% python3 -q
>>> import numpy as np
>>> from numpy import linalg as LA
>>> np.set_printoptions(precision=2, suppress=True, linewidth=100)
>>> def rd(a):
...     return np.round(a, 2) + 0
... 
>>> M = np.load("sample11.npy")
>>> M
array([[2, 8, 0, 5, 2],
       [0, 5, 0, 7, 1],
       [6, 8, 7, 1, 3],
       [4, 0, 1, 3, 0],
       [5, 9, 9, 7, 7],
       [5, 0, 1, 1, 7],
       [2, 9, 1, 3, 4],
       [5, 6, 7, 4, 5],
       [9, 5, 3, 8, 6],
       [0, 8, 1, 5, 1]])
>>> idx = M[:, 4] > np.median(M[:, 4])
>>> r0 = M[idx].mean(axis=0) - M[~idx].mean(axis=0)
>>> idx.astype(int)
array([0, 0, 0, 0, 1, 1, 1, 1, 1, 0])
>>> np.argsort(-np.abs(r0).round(6), kind="stable")
array([4, 0, 2, 3, 1])
>>> rng = np.random.default_rng(782)
>>> A2 = M + rng.integers(-2, 3, (10, 1)) @ rng.integers(-2, 3, (1, 5))
>>> A2
array([[ 4,  8,  2,  1,  4],
       [ 2,  5,  2,  3,  3],
       [ 5,  8,  6,  3,  2],
       [ 5,  0,  2,  1,  1],
       [ 7,  9, 11,  3,  9],
       [ 3,  0, -1,  5,  5],
       [ 4,  9,  3, -1,  6],
       [ 3,  6,  5,  8,  3],
       [ 9,  5,  3,  8,  6],
       [ 1,  8,  2,  3,  2]])
>>> rd(LA.svd(A2 - M, compute_uv=False))
array([13.75,  0.  ,  0.  ,  0.  ,  0.  ])
>>> LA.matrix_rank(A2 - M, tol=1e-8)
np.int64(1)
>>> x = np.array([0, -2, 2, 3, 2])
>>> y = A2 @ x
>>> beta, lr = np.zeros(5), 1 / LA.norm(A2, 2) ** 2
>>> for i in range(300):
...     beta -= lr * A2.T @ (A2 @ beta - y)
...     if i % 50 == 0: print(i, round(LA.norm(A2 @ beta - y), 2))
... 
0 33.29
50 4.45
100 1.61
150 0.61
200 0.23
250 0.09
>>> rd(beta)
array([ 0.01, -2.  ,  2.  ,  3.  ,  1.99])
>>> rd(LA.cond(A2))
np.float64(7.26)
>>> A2 = np.array([[-4, 5, 3, -3, 4],
...     [-5, -2, 3, 4, 0],
...     [-1, -5, 0, 5, 1],
...     [-1, 5, -5, -3, -1],
...     [4, 5, 5, 5, -3]])
>>> J = np.triu(A2)
>>> J
array([[-4,  5,  3, -3,  4],
       [ 0, -2,  3,  4,  0],
       [ 0,  0,  0,  5,  1],
       [ 0,  0,  0, -3, -1],
       [ 0,  0,  0,  0, -3]])
>>> # triangular: eigenvalues sit on the diagonal
>>> A2 = J + rng.integers(-2, 3, (5, 4)) @ rng.integers(-2, 3, (4, 5))
>>> A2
array([[-10,   3,  -1,  -2,   1],
       [ -4,  -6,   0,  -2,   4],
       [  4,   2,   3,   5,   3],
       [  0,   4,   3,  -3,   5],
       [ -4,   1,  -1,   1,  -1]])
>>> np.abs(A2 - J).sum(axis=1)
array([16, 21, 11, 13,  9])
>>> A2 - J
array([[-6, -2, -4,  1, -3],
       [-4, -4, -3, -6,  4],
       [ 4,  2,  3,  0,  2],
       [ 0,  4,  3,  0,  6],
       [-4,  1, -1,  1,  2]])
>>> r0 = np.array([2, 1, 2, 1, 3, 3, 1, 0, 0, 3, 1]) + 0.5
>>> E = np.outer(r0, r0) / (r0 @ r0)
>>> rd(E)
array([[0.11, 0.06, 0.11, 0.06, 0.15, 0.15, 0.06, 0.02, 0.02, 0.15, 0.06],
       [0.06, 0.04, 0.06, 0.04, 0.09, 0.09, 0.04, 0.01, 0.01, 0.09, 0.04],
       [0.11, 0.06, 0.11, 0.06, 0.15, 0.15, 0.06, 0.02, 0.02, 0.15, 0.06],
       [0.06, 0.04, 0.06, 0.04, 0.09, 0.09, 0.04, 0.01, 0.01, 0.09, 0.04],
       [0.15, 0.09, 0.15, 0.09, 0.21, 0.21, 0.09, 0.03, 0.03, 0.21, 0.09],
       [0.15, 0.09, 0.15, 0.09, 0.21, 0.21, 0.09, 0.03, 0.03, 0.21, 0.09],
       [0.06, 0.04, 0.06, 0.04, 0.09, 0.09, 0.04, 0.01, 0.01, 0.09, 0.04],
       [0.02, 0.01, 0.02, 0.01, 0.03, 0.03, 0.01, 0.  , 0.  , 0.03, 0.01],
       [0.02, 0.01, 0.02, 0.01, 0.03, 0.03, 0.01, 0.  , 0.  , 0.03, 0.01],
       [0.15, 0.09, 0.15, 0.09, 0.21, 0.21, 0.09, 0.03, 0.03, 0.21, 0.09],
       [0.06, 0.04, 0.06, 0.04, 0.09, 0.09, 0.04, 0.01, 0.01, 0.09, 0.04]])
>>> vals, vecs = LA.eigh(E)
>>> x = np.array([1, 4, 9, 1, 4, 2, 8, 0, 9, 0, 1])
>>> rd(x @ E @ x)
np.float64(87.02)
>>> (np.sign(vecs[:, -1].round(6)) == np.sign(vecs[0, -1].round(6))).astype(int)
array([1, 1, 1, 1, 1, 1, 1, 1, 1, 1, 1])
>>> rd(vecs * np.maximum(vals, 0) @ vecs.T)
array([[0.11, 0.06, 0.11, 0.06, 0.15, 0.15, 0.06, 0.02, 0.02, 0.15, 0.06],
       [0.06, 0.04, 0.06, 0.04, 0.09, 0.09, 0.04, 0.01, 0.01, 0.09, 0.04],
       [0.11, 0.06, 0.11, 0.06, 0.15, 0.15, 0.06, 0.02, 0.02, 0.15, 0.06],
       [0.06, 0.04, 0.06, 0.04, 0.09, 0.09, 0.04, 0.01, 0.01, 0.09, 0.04],
       [0.15, 0.09, 0.15, 0.09, 0.21, 0.21, 0.09, 0.03, 0.03, 0.21, 0.09],
       [0.15, 0.09, 0.15, 0.09, 0.21, 0.21, 0.09, 0.03, 0.03, 0.21, 0.09],
       [0.06, 0.04, 0.06, 0.04, 0.09, 0.09, 0.04, 0.01, 0.01, 0.09, 0.04],
       [0.02, 0.01, 0.02, 0.01, 0.03, 0.03, 0.01, 0.  , 0.  , 0.03, 0.01],
       [0.02, 0.01, 0.02, 0.01, 0.03, 0.03, 0.01, 0.  , 0.  , 0.03, 0.01],
       [0.15, 0.09, 0.15, 0.09, 0.21, 0.21, 0.09, 0.03, 0.03, 0.21, 0.09],
       [0.06, 0.04, 0.06, 0.04, 0.09, 0.09, 0.04, 0.01, 0.01, 0.09, 0.04]])
>>> rd(vecs * np.abs(vals) @ vecs.T)
array([[0.11, 0.06, 0.11, 0.06, 0.15, 0.15, 0.06, 0.02, 0.02, 0.15, 0.06],
       [0.06, 0.04, 0.06, 0.04, 0.09, 0.09, 0.04, 0.01, 0.01, 0.09, 0.04],
       [0.11, 0.06, 0.11, 0.06, 0.15, 0.15, 0.06, 0.02, 0.02, 0.15, 0.06],
       [0.06, 0.04, 0.06, 0.04, 0.09, 0.09, 0.04, 0.01, 0.01, 0.09, 0.04],
       [0.15, 0.09, 0.15, 0.09, 0.21, 0.21, 0.09, 0.03, 0.03, 0.21, 0.09],
       [0.15, 0.09, 0.15, 0.09, 0.21, 0.21, 0.09, 0.03, 0.03, 0.21, 0.09],
       [0.06, 0.04, 0.06, 0.04, 0.09, 0.09, 0.04, 0.01, 0.01, 0.09, 0.04],
       [0.02, 0.01, 0.02, 0.01, 0.03, 0.03, 0.01, 0.  , 0.  , 0.03, 0.01],
       [0.02, 0.01, 0.02, 0.01, 0.03, 0.03, 0.01, 0.  , 0.  , 0.03, 0.01],
       [0.15, 0.09, 0.15, 0.09, 0.21, 0.21, 0.09, 0.03, 0.03, 0.21, 0.09],
       [0.06, 0.04, 0.06, 0.04, 0.09, 0.09, 0.04, 0.01, 0.01, 0.09, 0.04]])
>>> x = np.array([2, -3, 1, 3, 1, 1, -2, 2, 0, 2, -1])
>>> rd(LA.eigvalsh(2 * E - np.eye(11)))
array([-1., -1., -1., -1., -1., -1., -1., -1., -1., -1.,  1.])
>>> rd(E @ E @ x)
array([0.77, 0.46, 0.77, 0.46, 1.07, 1.07, 0.46, 0.15, 0.15, 1.07, 0.46])
>>> X = np.loadtxt("a.csv", delimiter=",")
>>> X
array([[-0.97,  0.1 ,  1.  ,  0.69,  1.  , -0.41],
       [ 0.6 ,  0.37, -0.24,  0.49,  0.62, -0.46],
       [ 0.91,  0.76, -0.09,  0.89,  0.97, -0.86],
       [-0.74,  0.19,  0.99,  0.58,  0.98, -0.4 ],
       [-0.58,  0.35,  0.99,  0.72,  0.99, -0.56],
       [-0.94,  0.  ,  1.  ,  0.49,  0.99, -0.24],
       [ 0.99,  0.8 , -0.98,  0.87,  0.8 , -0.87],
       [ 0.07,  0.52,  0.95,  0.79,  0.98, -0.7 ],
       [ 0.84,  0.16, -0.98, -0.06, -0.77, -0.08],
       [ 0.89,  0.74,  0.01,  0.88,  0.97, -0.85],
       [-0.98, -0.35,  1.  ,  0.  ,  0.93,  0.24],
       [ 0.28,  0.17, -0.07,  0.24,  0.33, -0.22]])
>>> x = np.array([1, 2, 1, 2, 0, 1])
>>> y = X @ x
>>> rd(LA.pinv(X) @ X)
array([[1., 0., 0., 0., 0., 0.],
       [0., 1., 0., 0., 0., 0.],
       [0., 0., 1., 0., 0., 0.],
       [0., 0., 0., 1., 0., 0.],
       [0., 0., 0., 0., 1., 0.],
       [0., 0., 0., 0., 0., 1.]])
>>> y = y + 0.02 * rng.normal(size=12)
>>> rd(y)
array([ 1.19,  1.59,  3.27,  1.42,  1.99,  0.82,  2.47,  2.95,  0.  ,  3.29, -0.45,  0.82])
>>> beta, *_ = LA.lstsq(X, y)
>>> [round(float(LA.norm(LA.solve(X.T @ X + lam * np.eye(6), X.T @ y))), 2) for lam in (0, 1, 10, 100)]
[3.79, 1.6, 1.03, 0.25]
>>> rd(beta)
array([ 0.99,  2.26,  1.02,  2.27, -0.06,  1.43])
>>> beta.round()
array([ 1.,  2.,  1.,  2., -0.,  1.])
>>> ang = np.radians(36)
>>> R = np.eye(6)
>>> R[3, 3] = R[4, 4] = np.cos(ang)
>>> R[3, 4], R[4, 3] = -np.sin(ang), np.sin(ang)
>>> rd(R)
array([[ 1.  ,  0.  ,  0.  ,  0.  ,  0.  ,  0.  ],
       [ 0.  ,  1.  ,  0.  ,  0.  ,  0.  ,  0.  ],
       [ 0.  ,  0.  ,  1.  ,  0.  ,  0.  ,  0.  ],
       [ 0.  ,  0.  ,  0.  ,  0.81, -0.59,  0.  ],
       [ 0.  ,  0.  ,  0.  ,  0.59,  0.81,  0.  ],
       [ 0.  ,  0.  ,  0.  ,  0.  ,  0.  ,  1.  ]])
>>> A2 = X @ R.T
>>> np.allclose(LA.norm(X, axis=1), LA.norm(A2, axis=1))
True
>>> rd(A2)
array([[-0.97,  0.1 ,  1.  , -0.03,  1.21, -0.41],
       [ 0.6 ,  0.37, -0.24,  0.03,  0.79, -0.46],
       [ 0.91,  0.76, -0.09,  0.15,  1.31, -0.86],
       [-0.74,  0.19,  0.99, -0.11,  1.13, -0.4 ],
       [-0.58,  0.35,  0.99,  0.  ,  1.22, -0.56],
       [-0.94,  0.  ,  1.  , -0.19,  1.09, -0.24],
       [ 0.99,  0.8 , -0.98,  0.23,  1.16, -0.87],
       [ 0.07,  0.52,  0.95,  0.06,  1.26, -0.7 ],
       [ 0.84,  0.16, -0.98,  0.4 , -0.66, -0.08],
       [ 0.89,  0.74,  0.01,  0.14,  1.3 , -0.85],
       [-0.98, -0.35,  1.  , -0.55,  0.75,  0.24],
       [ 0.28,  0.17, -0.07,  0.  ,  0.41, -0.22]])
